In [1]: import numpy as np

In [2]: from numpy import linalg as LA

In [3]: np.set_printoptions(precision=2, suppress=True, linewidth=120)

In [4]: feats = np.loadtxt("a.csv", delimiter=",")

In [5]: feats
Out[5]: 
array([[-1.96,  2.16, -1.95,  0.99,  2.12],
       [-2.18,  1.89, -1.74,  1.07,  1.39],
       [-2.04,  2.24, -1.99,  1.73,  2.31],
       [-2.65,  1.3 , -2.06,  0.52,  1.8 ],
       [-1.51,  1.79, -2.26,  1.05,  2.18],
       [-2.36,  2.1 , -2.36,  1.24,  1.53],
       [-2.21,  2.04, -2.55,  0.6 ,  1.83],
       [-2.07,  1.99, -1.58,  0.94,  2.15],
       [-2.02,  2.09, -2.08,  1.1 ,  1.63],
       [-2.81, -1.01,  1.93,  1.23, -0.75],
       [-3.09, -1.33,  2.25,  1.06, -1.3 ],
       [-3.1 , -1.04,  1.69,  1.04, -0.97],
       [-3.34, -0.32,  1.84,  1.33, -0.57],
       [-2.64, -1.03,  2.35,  0.96, -0.67],
       [-3.3 , -1.32,  2.43,  1.38, -1.23],
       [-3.35, -0.86,  1.54,  0.74, -0.97],
       [-3.3 , -0.38,  2.85,  0.62, -0.9 ],
       [-2.86, -1.15,  2.14,  1.11, -0.43]])

In [6]: vec = np.array([3, 0, 0, 3, 3])

In [7]: rhs = feats @ vec

In [8]: np.round(LA.pinv(feats) @ feats, 2) + 0
Out[8]: 
array([[1., 0., 0., 0., 0.],
       [0., 1., 0., 0., 0.],
       [0., 0., 1., 0., 0.],
       [0., 0., 0., 1., 0.],
       [0., 0., 0., 0., 1.]])

In [9]: np.round(LA.solve(feats.T @ feats, feats.T @ rhs), 2) + 0
Out[9]: array([3., 0., 0., 3., 3.])

In [10]: rng = np.random.default_rng(484)

In [11]: rhs = rhs + 0.3 * rng.normal(size=18)

In [12]: rhs
Out[12]: 
array([  3.61,   1.04,   6.  ,  -1.33,   4.69,   1.33,   0.38,   2.81,   2.  ,  -7.08,  -9.98,  -8.97,  -7.91,  -6.61,
        -9.21, -11.16, -11.11,  -6.59])

In [13]: c, *_ = LA.lstsq(feats, rhs)

In [14]: c.round()
Out[14]: array([ 3.,  0., -0.,  3.,  3.])

In [15]: [round(float(LA.norm(LA.solve(feats.T @ feats + lam * np.eye(5), feats.T @ rhs))), 2) for lam in (0, 1, 10, 100)]
Out[15]: [5.43, 3.95, 2.24, 1.34]

In [16]: np.round(feats.T @ (rhs - feats @ c), 2) + 0
Out[16]: array([0., 0., 0., 0., 0.])

In [17]: dist = LA.norm(feats[:, None] - feats[None], axis=-1)

In [18]: dist[17].round(6).argsort(kind="stable")[:4]
Out[18]: array([17,  9, 13, 11])

In [19]: dist.mean(axis=1).argmax()
Out[19]: np.int64(16)

In [20]: dist.shape
Out[20]: (18, 18)

In [21]: q, _ = LA.qr(np.array([[-2.3, 1.4, 0.8, 1.0, -0.7],
    ...:     [-0.2, -1.1, -1.2, -0.8, -0.4],
    ...:     [0.2, 0.5, 0.1, 1.3, 0.1],
    ...:     [-0.6, 0.0, -1.2, 0.7, -1.6],
    ...:     [-1.3, -1.8, 1.0, 1.0, -0.5]]))

In [22]: F = q[:, :5]

In [23]: F
Out[23]: 
array([[-0.84,  0.48,  0.02,  0.17,  0.17],
       [-0.07, -0.43, -0.6 ,  0.28,  0.61],
       [ 0.07,  0.2 ,  0.06, -0.79,  0.58],
       [-0.22, -0.02, -0.7 , -0.45, -0.51],
       [-0.48, -0.74,  0.39, -0.26, -0.08]])

In [24]: vec = np.array([0, 0, 1, 2, 2])

In [25]: rhs = F @ vec

In [26]: c, lr = np.zeros(5), 1 / LA.norm(F, 2) ** 2

In [27]: for i in range(12):
    ...:     c -= lr * F.T @ (F @ c - rhs)
    ...:     if i % 2 == 0: print(i, round(LA.norm(F @ c - rhs), 2))
    ...: 
0 0.0
2 0.0
4 0.0
6 0.0
8 0.0
10 0.0

In [28]: c.round(2) + 0
Out[28]: array([0., 0., 1., 2., 2.])

In [29]: M2 = np.array([[0, 0, 1], [2, -1, 2]])

In [30]: W2 = np.kron(M2, F)

In [31]: np.round(LA.norm(W2, 2), 2), round(LA.norm(M2, 2) * LA.norm(F, 2), 2)
Out[31]: (np.float64(3.08), np.float64(3.08))

In [32]: LA.matrix_rank(W2)
Out[32]: np.int64(10)

In [33]: W2.shape
Out[33]: (10, 15)

In [34]: cov = F.T @ F

In [35]: LA.eigvalsh(cov)[::-1]
Out[35]: array([1., 1., 1., 1., 1.])

In [36]: LA.matrix_rank(cov)
Out[36]: np.int64(5)

In [37]: cov.round(2) + 0
Out[37]: 
array([[1., 0., 0., 0., 0.],
       [0., 1., 0., 0., 0.],
       [0., 0., 1., 0., 0.],
       [0., 0., 0., 1., 0.],
       [0., 0., 0., 0., 1.]])

In [38]: np.diag(cov)
Out[38]: array([1., 1., 1., 1., 1.])

In [39]: (F @ F.T).shape
Out[39]: (5, 5)

In [40]: q, R = LA.qr(F)

In [41]: np.round(q.T @ q, 2) + 0
Out[41]: 
array([[1., 0., 0., 0., 0.],
       [0., 1., 0., 0., 0.],
       [0., 0., 1., 0., 0.],
       [0., 0., 0., 1., 0.],
       [0., 0., 0., 0., 1.]])

In [42]: q.shape, R.shape
Out[42]: ((5, 5), (5, 5))

In [43]: X = np.load("out1.npy")

In [44]: X
Out[44]: 
array([[-0.59, -1.74,  2.09, -0.32, -0.54, -0.29, -0.11, -1.2 ,  2.52],
       [ 0.59,  0.12,  0.8 ,  0.02,  2.88, -2.46,  0.61,  0.5 ,  0.15],
       [ 0.35, -1.53, -0.46, -1.96,  0.35,  0.88, -0.02,  2.85,  0.7 ],
       [-2.59,  1.26, -0.72, -1.12,  1.63,  0.72, -1.32, -0.53,  0.85],
       [ 2.  ,  2.49,  0.63, -0.2 , -0.45,  0.2 , -1.24,  0.6 ,  1.8 ],
       [-0.94,  1.41, -0.45, -0.79, -0.98, -0.55,  3.14,  0.31,  1.04],
       [ 0.12, -0.8 , -2.77,  1.72, -0.09, -0.96, -0.41,  0.13,  1.9 ],
       [ 0.94, -0.29, -1.23, -2.67, -0.76, -1.62, -0.66, -1.6 , -0.44],
       [ 1.65, -0.35, -0.7 , -0.27,  1.7 ,  2.16,  1.38, -1.69,  0.56]])

In [45]: round(float(np.trace(X)), 2)
Out[45]: -4.51

In [46]: round(float(np.abs(LA.eigvals(X)).max()), 2)
Out[46]: 4.0

In [47]: round(float(LA.det(X)), 2)
Out[47]: 262144.0

In [48]: lab = rng.permutation(9)

In [49]: lab
Out[49]: array([3, 5, 7, 1, 0, 4, 8, 6, 2])

In [50]: M2 = X[lab][:, lab]

In [51]: round(float(np.trace(M2)), 2)
Out[51]: -4.51

In [52]: round(float(LA.det(M2)), 2), round(float(LA.det(X[lab])), 2)
Out[52]: (262144.0, -262144.0)

In [53]: q, R = LA.qr(X)

In [54]: np.allclose(R.T @ R, X.T @ X)
Out[54]: True

In [55]: q.shape, R.shape
Out[55]: ((9, 9), (9, 9))

In [56]: vec = np.array([-2, -3, 2, -3, -3, 3, 1, 3, 3])

In [57]: rhs = X @ vec

In [58]: c, lr = np.zeros(9), 1 / LA.norm(X, 2) ** 2

In [59]: for i in range(40):
    ...:     c -= lr * X.T @ (X @ c - rhs)
    ...:     if i % 10 == 0: print(i, round(LA.norm(X @ c - rhs), 2))
    ...: 
0 0.0
10 0.0
20 0.0
30 0.0

In [60]: c
Out[60]: array([-2., -3.,  2., -3., -3.,  3.,  1.,  3.,  3.])

In [61]: lab = rng.permutation(9)

In [62]: M2 = X[:, lab] * rng.choice([-1, 1], 9)

In [63]: M2
Out[63]: 
array([[ 0.11, -2.52, -1.74,  0.54,  2.09, -1.2 ,  0.32,  0.59, -0.29],
       [-0.61, -0.15,  0.12, -2.88,  0.8 ,  0.5 , -0.02, -0.59, -2.46],
       [ 0.02, -0.7 , -1.53, -0.35, -0.46,  2.85,  1.96, -0.35,  0.88],
       [ 1.32, -0.85,  1.26, -1.63, -0.72, -0.53,  1.12,  2.59,  0.72],
       [ 1.24, -1.8 ,  2.49,  0.45,  0.63,  0.6 ,  0.2 , -2.  ,  0.2 ],
       [-3.14, -1.04,  1.41,  0.98, -0.45,  0.31,  0.79,  0.94, -0.55],
       [ 0.41, -1.9 , -0.8 ,  0.09, -2.77,  0.13, -1.72, -0.12, -0.96],
       [ 0.66,  0.44, -0.29,  0.76, -1.23, -1.6 ,  2.67, -0.94, -1.62],
       [-1.38, -0.56, -0.35, -1.7 , -0.7 , -1.69,  0.27, -1.65,  2.16]])

In [64]: left, _, vt = LA.svd(X.T @ M2)

In [65]: lab
Out[65]: array([6, 8, 1, 4, 2, 7, 3, 0, 5])

In [66]: np.round(LA.lstsq(X, M2)[0], 2) + 0
Out[66]: 
array([[ 0.,  0.,  0.,  0.,  0.,  0.,  0., -1.,  0.],
       [ 0.,  0.,  1.,  0.,  0.,  0.,  0.,  0.,  0.],
       [ 0.,  0.,  0.,  0.,  1.,  0.,  0.,  0.,  0.],
       [ 0.,  0.,  0.,  0.,  0.,  0., -1.,  0.,  0.],
       [ 0.,  0.,  0., -1.,  0.,  0.,  0.,  0.,  0.],
       [ 0.,  0.,  0.,  0.,  0.,  0.,  0.,  0.,  1.],
       [-1.,  0.,  0.,  0.,  0.,  0.,  0.,  0.,  0.],
       [ 0.,  0.,  0.,  0.,  0.,  1.,  0.,  0.,  0.],
       [ 0., -1.,  0.,  0.,  0.,  0.,  0.,  0.,  0.]])

In [67]: W0 = np.loadtxt("run17.csv", delimiter=",")

In [68]: W0
Out[68]: 
array([[-2.62, -0.46, -2.81, -1.78, -1.11,  0.36, -2.35],
       [ 0.33,  3.04,  1.87,  2.83,  0.83,  1.82,  0.4 ],
       [-3.22, -2.48, -0.88,  1.11, -0.72, -2.37, -0.64],
       [-2.56, -2.89, -0.7 , -0.93,  0.95, -2.71, -0.72],
       [-0.17, -1.23, -3.59,  0.88, -2.99,  0.26,  0.89],
       [-2.86, -2.69,  1.4 ,  0.86, -2.37, -0.66,  0.88],
       [-0.29, -3.21, -1.71, -1.12, -1.22,  2.85, -0.88],
       [-0.64,  2.05,  2.29, -3.32,  0.21,  0.13, -2.03],
       [-4.  , -0.21, -2.16, -0.09,  0.19, -2.07,  0.15],
       [ 0.72, -0.6 , -3.5 ,  1.86, -2.84, -0.39,  0.43],
       [ 0.98,  0.31,  0.92,  1.82, -2.38, -0.86,  3.65],
       [ 0.1 ,  2.83,  0.1 ,  3.41, -2.2 ,  0.69, -0.21],
       [-2.09,  1.11, -3.  ,  1.51, -2.33, -0.25, -1.62],
       [-1.93, -0.16,  3.26,  3.22,  0.39, -0.28, -0.06],
       [ 2.37, -1.31,  1.03, -1.74, -3.31, -1.6 ,  0.24],
       [ 1.01, -0.62, -2.13,  0.2 , -2.12, -3.48, -1.54],
       [-1.32,  1.97,  1.31,  3.69, -0.82, -0.33,  1.81],
       [-0.54, -1.17, -2.59, -1.81, -2.03, -2.47, -1.78],
       [ 0.84, -1.27,  1.74, -2.13, -3.07, -0.64, -2.3 ],
       [-1.19,  2.13,  1.16, -1.55, -2.09, -1.04, -3.14],
       [-1.13,  0.57, -2.52,  0.26, -3.27,  2.21,  1.2 ],
       [-1.74,  1.46, -0.37,  0.92, -2.61, -2.1 , -2.77],
       [-0.46,  0.17, -0.26,  1.99,  0.94, -3.61, -2.61],
       [-1.65, -2.12,  2.56,  1.03, -2.68, -1.68,  0.41]])

In [69]: M2 = np.c_[W0[:, :4] @ np.array([[-5, 3, -1, -2], [8, -8, 6, -5], [2, -3, -2, -6], [-6, -3, 8, 7]]), np.array([-1, 4, -4, -7, -1, 6, -7, 4, 9, 4, -1, 4, -1, -6, 4, 4, 1, -6, 9, -9, 9, 8, 1, 4])]

In [70]: M2
Out[70]: 
array([[ 14.48,   9.59,  -8.76,  11.94,  -1.  ],
       [  9.43, -37.43,  36.81,  -7.27,   4.  ],
       [-12.16,   9.49,  -1.02,  31.89,  -4.  ],
       [ -6.14,  20.33, -20.82,  17.26,  -7.  ],
       [-21.45,  17.46,   7.01,  34.19,  -1.  ],
       [ -9.58,   6.16,  -9.2 ,  16.79,   6.  ],
       [-20.93,  33.3 , -24.51,  19.05,  -7.  ],
       [ 44.1 , -15.23, -18.2 , -45.95,   4.  ],
       [ 14.54,  -3.57,   6.34,  21.38,   9.  ],
       [-26.56,  11.88,  17.56,  35.58,   4.  ],
       [-11.5 ,  -7.76,  13.6 ,   3.71,  -1.  ],
       [  1.88, -32.87,  43.96,   8.92,   4.  ],
       [  4.27, -10.68,  26.83,  27.2 ,  -1.  ],
       [ -4.43, -23.95,  20.21,   7.64,  -6.  ],
       [ -9.83,  19.72, -26.21, -16.55,   4.  ],
       [-15.47,  13.78,   1.13,  15.26,   4.  ],
       [  2.84, -34.72,  40.04,  10.76,   1.  ],
       [ -0.98,  20.94, -15.78,   9.8 ,  -6.  ],
       [  1.9 ,  13.85, -28.98, -20.68,   9.  ],
       [ 34.61, -19.44,  -0.75, -26.08,  -9.  ],
       [  3.61,  -1.17,  11.67,  16.35,   9.  ],
       [ 14.12, -18.55,  18.6 ,   4.84,   8.  ],
       [ -8.8 ,  -7.93,  17.92,  15.56,   1.  ],
       [ -9.77,   1.24,  -7.95,   5.75,   4.  ]])

In [71]: np.round(LA.lstsq(W0, M2[:, 0])[0], 2) + 0
Out[71]: array([-5.,  8.,  2., -6.,  0.,  0.,  0.])

In [72]: LA.norm(LA.qr(W0)[0].T @ M2, axis=0) ** 2 / ((M2 ** 2).sum(axis=0) + 1e-12)
Out[72]: array([1.  , 1.  , 1.  , 1.  , 0.22])
